$ ipython --no-banner

In [1]: import numpy as np

In [2]: np.set_printoptions(suppress=True, linewidth=140)

In [3]: rd = lambda a: np.round(a, 2) + 0

In [4]: feats = np.loadtxt("out11.csv", delimiter=",")

In [5]: print(feats)
[[ 0.31  4.26  3.21 -1.01 -0.93  2.66 -1.19]
 [ 1.42  2.21  0.52  0.69 -0.85 -0.49 -2.32]
 [ 2.49 -0.07  0.52 -1.58  1.87  0.82 -2.07]
 [ 2.37  0.62 -1.81  1.14 -0.6   4.91 -3.09]
 [ 0.7  -2.9   0.18 -4.23 -2.35 -1.82 -0.23]
 [ 0.71  2.22  3.58  0.95 -3.17  0.86  1.03]
 [-1.77 -1.52 -4.76  0.47 -4.69 -0.31 -2.67]
 [-0.83  2.6   1.71  0.75 -5.04  0.18  0.78]
 [-1.5   2.19 -1.12 -1.92 -2.19 -0.43  0.13]
 [ 2.78 -2.33  1.47  0.73 -1.42  0.72 -0.41]
 [-5.46  1.59 -1.23  2.57  2.2   0.04 -0.46]
 [ 1.46  1.94  2.56  2.38 -9.53  1.86  2.72]
 [-2.36  3.98 -1.22  1.03  6.71  1.07  1.09]
 [ 1.92 -1.8  -0.6   1.09 -2.07 -1.32 -2.03]
 [ 2.57  0.68 -2.41 -1.74  2.88 -0.4   1.72]
 [-2.35 -3.73 -1.59  5.59  1.34 -1.27 -0.17]]

In [6]: Xc = (feats - feats.mean(axis=0)) / feats.std(axis=0)

In [7]: print(np.argwhere(np.abs(Xc) > 2))
[[ 3  5]
 [ 4  3]
 [ 6  2]
 [10  0]
 [11  4]
 [12  4]
 [15  3]]

In [8]: print(rd(Xc.std(axis=0)))
[1. 1. 1. 1. 1. 1. 1.]

In [9]: c = np.linalg.lstsq(np.delete(Xc, 0, axis=1), Xc[:, 0])[0]

In [10]: print(rd(c))
[-0.56  0.37 -0.45 -0.04  0.47 -0.01]

In [11]: print(rd(1 - np.var(Xc[:, 0] - np.delete(Xc, 0, axis=1) @ c)))
0.5

In [12]: u = np.array([2, 2, 1, 0])

In [13]: g = np.array([5, 2, 0, 5, 0, 2, 1, 5, 1, 0, 0])

In [14]: W0 = np.outer(u, g)

In [15]: print(W0)
[[10  4  0 10  0  4  2 10  2  0  0]
 [10  4  0 10  0  4  2 10  2  0  0]
 [ 5  2  0  5  0  2  1  5  1  0  0]
 [ 0  0  0  0  0  0  0  0  0  0  0]]

In [16]: print(np.unique(W0.round(6), axis=0).shape)
(3, 11)

In [17]: try:
    ...:     np.linalg.inv(W0)
    ...: except np.linalg.LinAlgError as e:
    ...:     print(repr(e))
    ...: 
LinAlgError('Last 2 dimensions of the array must be square')

In [18]: print(np.linalg.lstsq(W0[:-1].T, W0[-1])[2])
1

In [19]: print(rd(W0 @ np.linalg.pinv(W0) @ W0))
[[10.  4.  0. 10.  0.  4.  2. 10.  2.  0.  0.]
 [10.  4.  0. 10.  0.  4.  2. 10.  2.  0.  0.]
 [ 5.  2.  0.  5.  0.  2.  1.  5.  1.  0.  0.]
 [ 0.  0.  0.  0.  0.  0.  0.  0.  0.  0.  0.]]

In [20]: print([round(float(x), 2) for x in np.linalg.svd(W0, compute_uv=False)[:3]])
[27.66, 0.0, 0.0]

In [21]: print(np.linalg.cond(W0) > 100)
True

In [22]: print(rd(np.linalg.norm(W0, 2) / np.linalg.norm(W0)))
1.0

In [23]: print(np.linalg.matrix_rank(W0, rtol=0.1))
1

In [24]: th = np.radians(45)

In [25]: Rm = np.eye(11)

In [26]: Rm[3, 3] = Rm[9, 9] = np.cos(th)

In [27]: Rm[3, 9], Rm[9, 3] = -np.sin(th), np.sin(th)

In [28]: print(rd(Rm))
[[ 1.    0.    0.    0.    0.    0.    0.    0.    0.    0.    0.  ]
 [ 0.    1.    0.    0.    0.    0.    0.    0.    0.    0.    0.  ]
 [ 0.    0.    1.    0.    0.    0.    0.    0.    0.    0.    0.  ]
 [ 0.    0.    0.    0.71  0.    0.    0.    0.    0.   -0.71  0.  ]
 [ 0.    0.    0.    0.    1.    0.    0.    0.    0.    0.    0.  ]
 [ 0.    0.    0.    0.    0.    1.    0.    0.    0.    0.    0.  ]
 [ 0.    0.    0.    0.    0.    0.    1.    0.    0.    0.    0.  ]
 [ 0.    0.    0.    0.    0.    0.    0.    1.    0.    0.    0.  ]
 [ 0.    0.    0.    0.    0.    0.    0.    0.    1.    0.    0.  ]
 [ 0.    0.    0.    0.71  0.    0.    0.    0.    0.    0.71  0.  ]
 [ 0.    0.    0.    0.    0.    0.    0.    0.    0.    0.    1.  ]]

In [29]: M2 = W0 @ Rm.T

In [30]: print(rd(np.linalg.svd(W0, compute_uv=False)), rd(np.linalg.svd(M2, compute_uv=False)))
[27.66  0.    0.    0.  ] [27.66  0.    0.    0.  ]

In [31]: print(np.allclose(W0 @ W0.T, M2 @ M2.T))
True

In [32]: mat = np.loadtxt("run5.csv", delimiter=",")

In [33]: print(rd(mat))
[[-0.14 -0.19 -0.66 -0.11  0.3   0.42  0.39 -0.23 -0.04 -0.14 -0.01]
 [-0.46 -0.13  0.32  0.57  0.33  0.32  0.09  0.23  0.16  0.18 -0.14]
 [-0.35 -0.32 -0.06 -0.1   0.23 -0.08 -0.57 -0.06  0.   -0.17  0.58]
 [ 0.28 -0.15  0.31  0.12  0.11  0.28 -0.08  0.03 -0.47 -0.68 -0.13]
 [-0.46  0.14 -0.17  0.07 -0.38 -0.24  0.17  0.3   0.23 -0.6  -0.07]
 [ 0.11 -0.29  0.17 -0.58  0.29 -0.01  0.2   0.61  0.2   0.01 -0.04]
 [-0.39 -0.28  0.45 -0.29 -0.29 -0.01  0.42 -0.38 -0.25  0.09  0.13]
 [ 0.28 -0.45 -0.04  0.39  0.2  -0.6   0.34 -0.11  0.1  -0.08  0.12]
 [ 0.04  0.52  0.05  0.09  0.19 -0.01  0.36  0.24 -0.29  0.02  0.64]
 [-0.18  0.41  0.21 -0.23  0.58 -0.29  0.   -0.39  0.15 -0.21 -0.26]
 [ 0.28  0.05  0.24  0.01 -0.12  0.36  0.1  -0.25  0.7  -0.22  0.33]]

In [34]: rng = np.random.default_rng(518)

In [35]: M2 = mat + rng.integers(-2, 3, (11, 3)) @ rng.integers(-2, 3, (3, 11))

In [36]: print(rd(M2))
[[ -0.14   1.81   2.34   0.89   0.3    0.42  -0.61  -0.23   0.96  -3.14  -0.01]
 [  3.54  -2.13   4.32   2.57  -3.67   0.32   8.09   4.23  -7.84   6.18   1.86]
 [  1.65   2.68  -0.06  -5.1    6.23   3.92  -6.57   1.94   6.    -7.17   1.58]
 [ -3.72  -0.15   3.31   7.12  -5.89  -4.72   2.92  -3.97  -3.47   1.32  -2.13]
 [ -0.46   2.14  -3.17  -4.93   5.62   2.76  -6.83   0.3    7.23  -6.6   -0.07]
 [  4.11   1.71   2.17  -4.58   4.29   3.99  -1.8    4.61   2.2   -3.99   1.96]
 [  7.61  -0.28  -1.55 -10.29   7.71   7.99  -1.58   7.62   1.75  -1.91   4.13]
 [  2.28  -3.45  -3.04  -1.61   0.2    0.4    3.34   1.89  -2.9    4.92   1.12]
 [  2.04  -0.48   0.05  -0.91   0.19   0.99   2.36   2.24  -2.29   2.02   1.64]
 [  1.82   1.41   1.21  -2.23   2.58   1.71  -1.     1.61   1.15  -2.21   0.74]
 [ -1.72  -2.95  -3.76   1.01  -2.12  -1.64   2.1   -2.25  -1.3    4.78  -0.67]]

In [37]: print(rd(np.linalg.svd(M2 - mat, compute_uv=False)))
[32.56 20.01 11.04  0.    0.    0.    0.    0.    0.    0.    0.  ]

In [38]: print(rd(M2 - mat))
[[  0.   2.   3.   1.   0.   0.  -1.   0.   1.  -3.   0.]
 [  4.  -2.   4.   2.  -4.   0.   8.   4.  -8.   6.   2.]
 [  2.   3.   0.  -5.   6.   4.  -6.   2.   6.  -7.   1.]
 [ -4.   0.   3.   7.  -6.  -5.   3.  -4.  -3.   2.  -2.]
 [  0.   2.  -3.  -5.   6.   3.  -7.   0.   7.  -6.   0.]
 [  4.   2.   2.  -4.   4.   4.  -2.   4.   2.  -4.   2.]
 [  8.   0.  -2. -10.   8.   8.  -2.   8.   2.  -2.   4.]
 [  2.  -3.  -3.  -2.   0.   1.   3.   2.  -3.   5.   1.]
 [  2.  -1.   0.  -1.   0.   1.   2.   2.  -2.   2.   1.]
 [  2.   1.   1.  -2.   2.   2.  -1.   2.   1.  -2.   1.]
 [ -2.  -3.  -4.   1.  -2.  -2.   2.  -2.  -2.   5.  -1.]]
